$ ipython --no-banner

In [1]: import numpy as np

In [2]: np.set_printoptions(precision=3, suppress=True, linewidth=100, floatmode="fixed")

In [3]: rnd = lambda a: np.round(a, 3) + 0

In [4]: M = np.array([[2, 2, 0, 0], [0, 2, 2, 1], [0, 0, 1, 3], [0, 0, 0, 1]])

In [5]: hat = np.triu(np.array([[-4, -4, -4, 4], [-1, -5, 3, 4], [-2, -1, 2, 4], [-4, 2, -1, 1]]), 1) + np.eye(4)

In [6]: B = hat @ M @ np.linalg.inv(hat)

In [7]: np.poly(B)
Out[7]: array([  1.000,  -6.000,  13.000, -12.000,   4.000])

In [8]: B
Out[8]: 
array([[  2.000,   2.000, -10.000,  12.000],
       [  0.000,   2.000,  -1.000,  10.000],
       [  0.000,   0.000,   1.000,   3.000],
       [  0.000,   0.000,   0.000,   1.000]])

In [9]: A = np.load("m.npy")

In [10]: A
Out[10]: 
array([[5, 3, 0, 2, 0, 4],
       [4, 5, 3, 0, 2, 0],
       [0, 4, 5, 3, 0, 2],
       [2, 0, 4, 5, 3, 0],
       [0, 2, 0, 4, 5, 3],
       [3, 0, 2, 0, 4, 5]])

In [11]: rnd(np.sort(np.abs(np.linalg.eigvals(A))))
Out[11]: array([ 3.606,  3.606,  4.000,  6.557,  6.557, 14.000])

In [12]: rnd(np.linalg.det(A))
Out[12]: np.float64(-31304.0)

In [13]: np.trace(A)
Out[13]: np.int64(30)

In [14]: A @ A
Out[14]: 
array([[53, 30, 25, 20, 28, 40],
       [40, 53, 30, 25, 20, 28],
       [28, 40, 53, 30, 25, 20],
       [20, 28, 40, 53, 30, 25],
       [25, 20, 28, 40, 53, 30],
       [30, 25, 20, 28, 40, 53]])

In [15]: rng = np.random.default_rng(6926)

In [16]: labels = rng.permutation(6)

In [17]: labels
Out[17]: array([4, 1, 3, 5, 0, 2])

In [18]: B = A[labels][:, labels]

In [19]: rnd(np.sort(np.abs(np.linalg.eigvals(B))))
Out[19]: array([ 3.606,  3.606,  4.000,  6.557,  6.557, 14.000])

In [20]: np.trace(B)
Out[20]: np.int64(30)

In [21]: B
Out[21]: 
array([[5, 2, 4, 3, 0, 0],
       [2, 5, 0, 0, 4, 3],
       [3, 0, 5, 0, 2, 4],
       [4, 0, 0, 5, 3, 2],
       [0, 3, 2, 4, 5, 0],
       [0, 4, 3, 2, 0, 5]])

In [22]: B = np.array([[-0.7, 0.9],
    ...:     [-0.3, -0.6],
    ...:     [0.6, -0.3],
    ...:     [1.0, -0.8],
    ...:     [-0.9, 0.4],
    ...:     [0.0, -0.6],
    ...:     [-1.6, 0.6],
    ...:     [-0.5, -0.9],
    ...:     [-0.1, 1.6]])

In [23]: Z = np.array([[-0.7, -0.5, 0.5], [-0.8, 0.2, -1.5]])

In [24]: data = B @ Z

In [25]: rnd(data)
Out[25]: 
array([[-0.230,  0.530, -1.700],
       [ 0.690,  0.030,  0.750],
       [-0.180, -0.360,  0.750],
       [-0.060, -0.660,  1.700],
       [ 0.310,  0.530, -1.050],
       [ 0.480, -0.120,  0.900],
       [ 0.640,  0.920, -1.700],
       [ 1.070,  0.070,  1.100],
       [-1.210,  0.370, -2.450]])

In [26]: # looks like rank 2

In [27]: rnd(np.trace(np.linalg.pinv(data) @ data))
Out[27]: np.float64(2.0)

In [28]: np.linalg.lstsq(data[:-1].T, data[-1])[2]
Out[28]: np.int32(2)

In [29]: np.abs(np.diag(np.linalg.qr(data)[1])) > 1e-9
Out[29]: array([ True,  True, False])

In [30]: rnd(data @ np.linalg.pinv(data) @ data)
Out[30]: 
array([[-0.230,  0.530, -1.700],
       [ 0.690,  0.030,  0.750],
       [-0.180, -0.360,  0.750],
       [-0.060, -0.660,  1.700],
       [ 0.310,  0.530, -1.050],
       [ 0.480, -0.120,  0.900],
       [ 0.640,  0.920, -1.700],
       [ 1.070,  0.070,  1.100],
       [-1.210,  0.370, -2.450]])

In [31]: np.allclose(data[:-1].T @ np.linalg.lstsq(data[:-1].T, data[-1])[0], data[-1])
Out[31]: True

In [32]: np.unique(data.round(6), axis=0).shape
Out[32]: (9, 3)

In [33]: left, sv, Vh = np.linalg.svd(data)

In [34]: np.argmax(sv[:-1] / (sv[1:] + 1e-6)) + 1
Out[34]: np.int64(2)

In [35]: rnd(sv)
Out[35]: array([4.606, 1.935, 0.000])

In [36]: B = left[:, :2] @ np.diag(sv[:2]) @ Vh[:2]

In [37]: np.linalg.matrix_rank(data, rtol=0.05)
Out[37]: np.int64(2)

In [38]: rnd(np.linalg.norm(data - B) / np.linalg.norm(data))
Out[38]: np.float64(0.0)

In [39]: np.linalg.matrix_rank(B)
Out[39]: np.int64(2)

In [40]: left, sv, Vh = np.linalg.svd(data)

In [41]: V = Vh[:(sv > 1e-8).sum()]

In [42]: vec = data[2] + -2 * data[1] + rng.integers(2) * np.eye(3)[2]

In [43]: rnd(vec)
Out[43]: array([-1.560, -0.420,  0.250])

In [44]: rnd(V.T @ V)
Out[44]: 
array([[ 0.850,  0.335,  0.125],
       [ 0.335,  0.254, -0.278],
       [ 0.125, -0.278,  0.896]])

In [45]: np.allclose(V.T @ V @ vec, vec)
Out[45]: False

In [46]: rnd(np.linalg.norm(vec - V.T @ V @ vec))
Out[46]: np.float64(0.322)

In [47]: np.linalg.matrix_rank(np.vstack([data, vec]))
Out[47]: np.int64(3)

In [48]: rank = np.linalg.matrix_rank(data)

In [49]: rank
Out[49]: np.int64(2)

In [50]: N = np.linalg.svd(data)[2][rank:].T

In [51]: [int(np.linalg.matrix_rank(data[:, :j + 1])) for j in range(3)]
Out[51]: [1, 2, 2]

In [52]: rnd(N @ N.T)
Out[52]: 
array([[ 0.150, -0.335, -0.125],
       [-0.335,  0.746,  0.278],
       [-0.125,  0.278,  0.104]])
